$ ipython --no-banner

In [1]: import numpy as np

In [2]: np.set_printoptions(suppress=True, linewidth=160)

In [3]: feats = np.load("x.npy")

In [4]: feats
Out[4]: 
array([[ 0.,  9.,  7.,  6.,  5.,  0.,  0.,  0.,  0.,  0.],
       [ 3.,  2.,  5.,  0.,  9.,  0.,  0.,  0.,  0.,  0.],
       [ 1.,  9.,  2.,  1.,  6.,  0.,  0.,  0.,  0.,  0.],
       [ 5.,  6.,  2.,  9.,  1.,  0.,  0.,  0.,  0.,  0.],
       [ 3.,  8.,  6.,  5.,  0.,  0.,  0.,  0.,  0.,  0.],
       [ 0.,  0.,  0.,  0.,  0., -2., -2., -2.,  2., -1.],
       [ 0.,  0.,  0.,  0.,  0.,  0., -1., -1., -2.,  0.],
       [ 0.,  0.,  0.,  0.,  0.,  1., -1., -1., -2.,  1.],
       [ 0.,  0.,  0.,  0.,  0.,  2.,  0.,  0.,  2., -2.],
       [ 0.,  0.,  0.,  0.,  0., -1., -2.,  0., -2.,  0.]])

In [5]: np.round(np.linalg.matrix_power(feats, 3), 3)
Out[5]: 
array([[1389., 3482., 2486., 1994., 2500.,    0.,    0.,    0.,    0.,    0.],
       [1068., 2405., 1710., 1250., 2160.,    0.,    0.,    0.,    0.,    0.],
       [ 923., 2586., 1735., 1324., 1762.,    0.,    0.,    0.,    0.,    0.],
       [1394., 3231., 2183., 2063., 2249.,    0.,    0.,    0.,    0.,    0.],
       [1193., 2934., 2092., 1674., 1985.,    0.,    0.,    0.,    0.,    0.],
       [   0.,    0.,    0.,    0.,    0.,   18.,  -24.,  -32.,    6.,  -19.],
       [   0.,    0.,    0.,    0.,    0.,    9.,    0.,    6.,  -24.,    7.],
       [   0.,    0.,    0.,    0.,    0.,   14.,   14.,   18.,  -16.,    8.],
       [   0.,    0.,    0.,    0.,    0.,   22.,   12.,    0.,   48.,  -30.],
       [   0.,    0.,    0.,    0.,    0.,   -1.,  -14.,   -4.,  -34.,   10.]])

In [6]: (feats - feats.T) / 2
Out[6]: 
array([[ 0. ,  3. ,  3. ,  0.5,  1. ,  0. ,  0. ,  0. ,  0. ,  0. ],
       [-3. ,  0. , -2. , -3. ,  0.5,  0. ,  0. ,  0. ,  0. ,  0. ],
       [-3. ,  2. ,  0. , -0.5,  0. ,  0. ,  0. ,  0. ,  0. ,  0. ],
       [-0.5,  3. ,  0.5,  0. , -2. ,  0. ,  0. ,  0. ,  0. ,  0. ],
       [-1. , -0.5,  0. ,  2. ,  0. ,  0. ,  0. ,  0. ,  0. ,  0. ],
       [ 0. ,  0. ,  0. ,  0. ,  0. ,  0. , -1. , -1.5,  0. ,  0. ],
       [ 0. ,  0. ,  0. ,  0. ,  0. ,  1. ,  0. ,  0. , -1. ,  1. ],
       [ 0. ,  0. ,  0. ,  0. ,  0. ,  1.5,  0. ,  0. , -1. ,  0.5],
       [ 0. ,  0. ,  0. ,  0. ,  0. ,  0. ,  1. ,  1. ,  0. ,  0. ],
       [ 0. ,  0. ,  0. ,  0. ,  0. ,  0. , -1. , -0.5,  0. ,  0. ]])

In [7]: np.allclose(feats, feats.T)
Out[7]: False

In [8]: (feats + feats.T) / 2
Out[8]: 
array([[ 0. ,  6. ,  4. ,  5.5,  4. ,  0. ,  0. ,  0. ,  0. ,  0. ],
       [ 6. ,  2. ,  7. ,  3. ,  8.5,  0. ,  0. ,  0. ,  0. ,  0. ],
       [ 4. ,  7. ,  2. ,  1.5,  6. ,  0. ,  0. ,  0. ,  0. ,  0. ],
       [ 5.5,  3. ,  1.5,  9. ,  3. ,  0. ,  0. ,  0. ,  0. ,  0. ],
       [ 4. ,  8.5,  6. ,  3. ,  0. ,  0. ,  0. ,  0. ,  0. ,  0. ],
       [ 0. ,  0. ,  0. ,  0. ,  0. , -2. , -1. , -0.5,  2. , -1. ],
       [ 0. ,  0. ,  0. ,  0. ,  0. , -1. , -1. , -1. , -1. , -1. ],
       [ 0. ,  0. ,  0. ,  0. ,  0. , -0.5, -1. , -1. , -1. ,  0.5],
       [ 0. ,  0. ,  0. ,  0. ,  0. ,  2. , -1. , -1. ,  2. , -2. ],
       [ 0. ,  0. ,  0. ,  0. ,  0. , -1. , -1. ,  0.5, -2. ,  0. ]])

In [9]: assert feats == feats.T
Traceback (most recent call last):
  Cell In[9], line 1
    assert feats == feats.T
ValueError: The truth value of an array with more than one element is ambiguous. Use a.any() or a.all()


In [10]: np.trace(feats)
Out[10]: np.float64(11.0)

In [11]: round(np.abs(np.linalg.eigvals(feats)).max(), 3)
Out[11]: np.float64(21.272)
